$ python -q
>>> import numpy as np
>>> np.set_printoptions(precision=2, suppress=True, linewidth=200, sign=" ")
>>> Q, _ = np.linalg.qr(np.array([[1.1, -0.1, 0.3, 0.2, -1.8, 1.6, -2.6, 0.9, -0.2],
...     [-1.5, -1.7, -2.2, 0.0, -0.8, 0.6, -0.1, -0.5, 2.0],
...     [-0.5, 1.1, -1.3, 0.0, 0.2, 0.6, 2.4, 0.2, -0.5],
...     [-1.0, 1.2, 0.1, -2.1, 0.0, 0.7, 0.2, -1.3, -0.3],
...     [-0.8, -0.7, 0.1, 0.0, 0.2, 0.4, -1.1, -1.3, -0.5],
...     [0.4, -1.8, 1.5, 0.8, 0.0, -1.9, 1.8, 1.1, -0.2],
...     [0.0, 0.8, -0.4, 0.6, 0.8, -0.5, -1.4, 0.7, 0.6],
...     [-1.7, 1.6, -0.1, 0.0, -0.3, -0.8, -0.4, 1.2, -0.5],
...     [-0.4, 1.9, 1.4, 1.3, 0.1, -0.8, -0.2, -0.8, -0.1]]))
>>> J = -1 * Q
>>> print(J.round(2) + 0)
[[ 0.38 -0.07  0.11  0.    0.83 -0.15  0.13 -0.23 -0.25]
 [-0.51  0.57  0.34 -0.21  0.28  0.02  0.03  0.37 -0.2 ]
 [-0.17 -0.24  0.44 -0.16 -0.07 -0.03 -0.7  -0.38 -0.24]
 [-0.34 -0.22 -0.15  0.77  0.06 -0.01 -0.03  0.14 -0.45]
 [-0.27  0.25 -0.25 -0.01 -0.09 -0.76  0.1  -0.44  0.01]
 [ 0.14  0.43 -0.58 -0.13 -0.03  0.38 -0.26 -0.23 -0.42]
 [ 0.   -0.21  0.2  -0.29 -0.35  0.07  0.58 -0.14 -0.59]
 [-0.58 -0.26 -0.19 -0.13  0.28  0.41  0.22 -0.4   0.29]
 [-0.14 -0.45 -0.43 -0.47  0.14 -0.26 -0.18  0.47 -0.16]]
>>> vec = np.array([5, 5, 0, 2, 4, 2, 4, 5, 5])
>>> y = J @ vec
>>> coef, lr = np.zeros(9), 1 / np.linalg.norm(J, 2) ** 2
>>> for i in range(250):
...     coef -= lr * J.T @ (J @ coef - y)
...     if i % 50 == 0: print(i, round(np.linalg.norm(J @ coef - y), 2))
... 
0 0.0
50 0.0
100 0.0
150 0.0
200 0.0
>>> print(round(float(np.linalg.cond(J)), 2))
1.0
>>> print(np.round(J.T @ J, 2) + 0)
[[ 1.  0.  0.  0.  0.  0.  0.  0.  0.]
 [ 0.  1.  0.  0.  0.  0.  0.  0.  0.]
 [ 0.  0.  1.  0.  0.  0.  0.  0.  0.]
 [ 0.  0.  0.  1.  0.  0.  0.  0.  0.]
 [ 0.  0.  0.  0.  1.  0.  0.  0.  0.]
 [ 0.  0.  0.  0.  0.  1.  0.  0.  0.]
 [ 0.  0.  0.  0.  0.  0.  1.  0.  0.]
 [ 0.  0.  0.  0.  0.  0.  0.  1.  0.]
 [ 0.  0.  0.  0.  0.  0.  0.  0.  1.]]
>>> print(np.linalg.svd(J, compute_uv=False))
[ 1.  1.  1.  1.  1.  1.  1.  1.  1.]
>>> print(np.round(np.linalg.pinv(J), 2) + 0)
[[ 0.38 -0.51 -0.17 -0.34 -0.27  0.14  0.   -0.58 -0.14]
 [-0.07  0.57 -0.24 -0.22  0.25  0.43 -0.21 -0.26 -0.45]
 [ 0.11  0.34  0.44 -0.15 -0.25 -0.58  0.2  -0.19 -0.43]
 [ 0.   -0.21 -0.16  0.77 -0.01 -0.13 -0.29 -0.13 -0.47]
 [ 0.83  0.28 -0.07  0.06 -0.09 -0.03 -0.35  0.28  0.14]
 [-0.15  0.02 -0.03 -0.01 -0.76  0.38  0.07  0.41 -0.26]
 [ 0.13  0.03 -0.7  -0.03  0.1  -0.26  0.58  0.22 -0.18]
 [-0.23  0.37 -0.38  0.14 -0.44 -0.23 -0.14 -0.4   0.47]
 [-0.25 -0.2  -0.24 -0.45  0.01 -0.42 -0.59  0.29 -0.16]]
>>> vec = np.array([-1, -7, -8, 8, -9, 2, -9, -8, 3])
>>> print((J * vec).sum(axis=1))
[ -8.64 -14.08   6.3    6.45   2.34   4.37  -5.09   3.18  -1.47]
>>> print(J @ vec)
[ -8.64 -14.08   6.3    6.45   2.34   4.37  -5.09   3.18  -1.47]
>>> print(J @ (2 * vec))
[-17.28 -28.16  12.61  12.9    4.67   8.74 -10.18   6.36  -2.95]
>>> print((J @ vec).argmax())
3
>>> print(np.sign((J @ vec).round(6)))
[-1. -1.  1.  1.  1.  1. -1.  1. -1.]
>>> print(J @ np.ones(9))
[ 0.75  0.67 -1.55 -0.24 -1.48 -0.7  -0.73 -0.36 -1.49]
>>> print(J @ np.eye(9)[5])
[-0.15  0.02 -0.03 -0.01 -0.76  0.38  0.07  0.41 -0.26]
>>> print(np.linalg.norm(J @ vec) <= np.linalg.norm(J, 2) * np.linalg.norm(vec) + 1e-9)
True
>>> B = J / np.sqrt((J ** 2).mean(axis=1, keepdims=True))
>>> print(B[4])
[-0.82  0.75 -0.75 -0.04 -0.28 -2.29  0.31 -1.32  0.02]
>>> print(np.linalg.matrix_rank(B) == np.linalg.matrix_rank(J))
True
>>> r0 = np.array([-8, 7, 5, 6, 1, -3, -2, -1, 4])
>>> B = J + np.outer(r0, np.eye(9)[1])
>>> print(B.round(2) + 0)
[[ 0.38 -8.07  0.11  0.    0.83 -0.15  0.13 -0.23 -0.25]
 [-0.51  7.57  0.34 -0.21  0.28  0.02  0.03  0.37 -0.2 ]
 [-0.17  4.76  0.44 -0.16 -0.07 -0.03 -0.7  -0.38 -0.24]
 [-0.34  5.78 -0.15  0.77  0.06 -0.01 -0.03  0.14 -0.45]
 [-0.27  1.25 -0.25 -0.01 -0.09 -0.76  0.1  -0.44  0.01]
 [ 0.14 -2.57 -0.58 -0.13 -0.03  0.38 -0.26 -0.23 -0.42]
 [ 0.   -2.21  0.2  -0.29 -0.35  0.07  0.58 -0.14 -0.59]
 [-0.58 -1.26 -0.19 -0.13  0.28  0.41  0.22 -0.4   0.29]
 [-0.14  3.55 -0.43 -0.47  0.14 -0.26 -0.18  0.47 -0.16]]
>>> print(round(np.linalg.det(B) / np.linalg.det(J), 2), round(float(1 + np.linalg.solve(J, r0)[1]), 2))
0.88 0.88
>>> m1 = np.load("x.npy")
>>> print(m1)
[[-3.9  -4.68 -2.78 -0.04]
 [-4.03 -2.31  2.54  4.83]
 [-1.96 -1.4  -0.05  8.29]
 [-4.72 -4.54 -4.79 -4.14]
 [-4.55 -6.5  -3.23 -2.25]
 [-2.45 -2.73  0.28  5.81]
 [-0.99 -0.93 -0.3   5.35]
 [-3.3  -3.62 -1.08  3.43]
 [-4.31 -2.45 -0.9   3.85]
 [-5.64 -5.98 -3.23 -2.19]
 [-3.13 -5.83 -3.71 -0.05]
 [-5.28 -4.46 -2.62 -3.58]
 [-3.72 -3.75 -3.78 -0.7 ]
 [-1.75 -2.55  1.73  4.06]
 [-4.41 -4.2  -2.64 -2.78]
 [-2.11 -0.57 -1.08  4.19]
 [-5.85 -3.73 -3.59 -2.71]
 [-0.05 -3.45  0.88  5.84]
 [-4.67 -5.94 -2.66 -1.86]
 [-2.35 -0.77 -0.87  3.84]
 [-3.88 -3.46 -5.05 -1.1 ]
 [-3.25 -2.7   1.32  3.88]
 [-2.69 -2.86 -1.37 -2.06]
 [-4.97 -3.87 -3.27 -2.16]
 [-1.73 -2.24 -1.58  7.18]
 [-3.77 -3.53 -1.75  5.86]
 [-6.55 -5.69 -2.31 -2.83]
 [-5.19 -5.06 -4.13 -2.2 ]
 [-4.83 -6.12 -6.33 -1.24]
 [-5.09 -4.26 -2.38 -3.43]
 [-3.82 -5.66 -3.68 -3.03]
 [-3.93 -4.29 -3.1  -3.09]
 [-3.27 -3.    0.61  3.53]
 [-0.48 -2.23 -0.47  6.86]
 [-4.23 -3.3  -2.19 -2.26]
 [-2.52 -5.23 -3.46 -1.21]
 [-1.79 -1.48  0.45  7.06]
 [-5.11 -5.48 -4.09 -1.26]
 [-4.62 -5.19 -2.73 -1.87]
 [-5.88 -4.68 -2.95 -3.07]
 [-2.04 -2.06 -0.36  4.02]
 [-3.4  -5.07 -4.87 -1.59]
 [-1.56 -0.2   0.75  4.93]
 [-5.11 -3.51 -1.66 -1.83]
 [-2.32 -2.73 -1.13  6.18]
 [-3.55 -2.28 -0.86  7.78]
 [-0.81 -2.44 -0.59  3.46]
 [-0.88 -2.03 -0.61  3.43]
 [-4.29 -5.26 -3.57 -3.3 ]]
>>> print(round(np.linalg.norm(m1, 2), 2))
41.45
>>> print(round(float(np.linalg.norm(m1, 1)), 2), round(np.linalg.norm(m1, np.inf), 2))
176.3 18.52
>>> print(np.linalg.norm(m1, axis=1).argmax())
28
>>> print(round(float(m1[45] @ m1[8]), 2))
51.61
>>> print(round(float(np.linalg.norm(m1[45] - m1[8])), 2))
4.01
>>> arr = np.load("layer4.npy")
>>> print(arr)
[[ 0.2   0.2   0.    0.    0.    0.2   0.    0.    0.2   0.    0.2 ]
 [ 0.    0.33  0.    0.33  0.    0.    0.    0.    0.    0.    0.33]
 [ 0.    0.    0.25  0.25  0.    0.    0.    0.25  0.    0.    0.25]
 [ 0.    0.    0.25  0.25  0.    0.    0.25  0.25  0.    0.    0.  ]
 [ 0.    0.    0.    0.    0.33  0.33  0.    0.    0.33  0.    0.  ]
 [ 0.    0.25  0.    0.    0.25  0.25  0.    0.25  0.    0.    0.  ]
 [ 0.17  0.17  0.    0.    0.    0.17  0.17  0.17  0.    0.17  0.  ]
 [ 0.    0.    0.    0.    0.    0.    0.5   0.5   0.    0.    0.  ]
 [ 0.    0.    0.    0.    0.    0.    0.25  0.25  0.5   0.    0.  ]
 [ 0.17  0.17  0.    0.    0.17  0.    0.17  0.    0.    0.33  0.  ]
 [ 0.    0.25  0.    0.    0.    0.25  0.    0.    0.25  0.    0.25]]
>>> B = np.linalg.inv(arr)
>>> print(round(np.linalg.slogdet(arr)[0], 2))
-1.0
>>> print(B.round(2) + 0)
[[ 5.    0.    0.    0.    0.    0.    0.    0.    0.    0.   -4.  ]
 [ 0.83  0.   -2.    2.   -2.5   2.67 -2.   -1.    0.67  1.    1.33]
 [ 1.67 -3.    0.    4.   -2.    1.33 -4.   -1.   -0.67  2.    2.67]
 [-1.67  3.    0.    0.    2.   -1.33  4.   -1.    0.67 -2.   -2.67]
 [ 1.67  0.    0.    0.    1.    1.33 -4.    1.   -0.67  2.   -1.33]
 [-1.67  0.    0.    0.    2.   -1.33  4.    0.   -1.33 -2.    1.33]
 [ 0.83  0.   -2.    2.    0.5  -1.33 -2.    2.   -1.33  1.    1.33]
 [-0.83  0.    2.   -2.   -0.5   1.33  2.    0.    1.33 -1.   -1.33]
 [ 0.    0.    0.    0.    0.    0.    0.   -1.    2.    0.    0.  ]
 [-4.17  0.    2.   -2.    0.5  -1.33  4.   -1.    0.67  1.    1.33]
 [ 0.83  0.    2.   -2.    0.5  -1.33 -2.    2.   -1.33  1.    1.33]]
>>> print(np.round(np.linalg.cond(arr), 2))
14.75
>>> print(round(float(np.linalg.det(arr) * np.linalg.det(B)), 2))
1.0
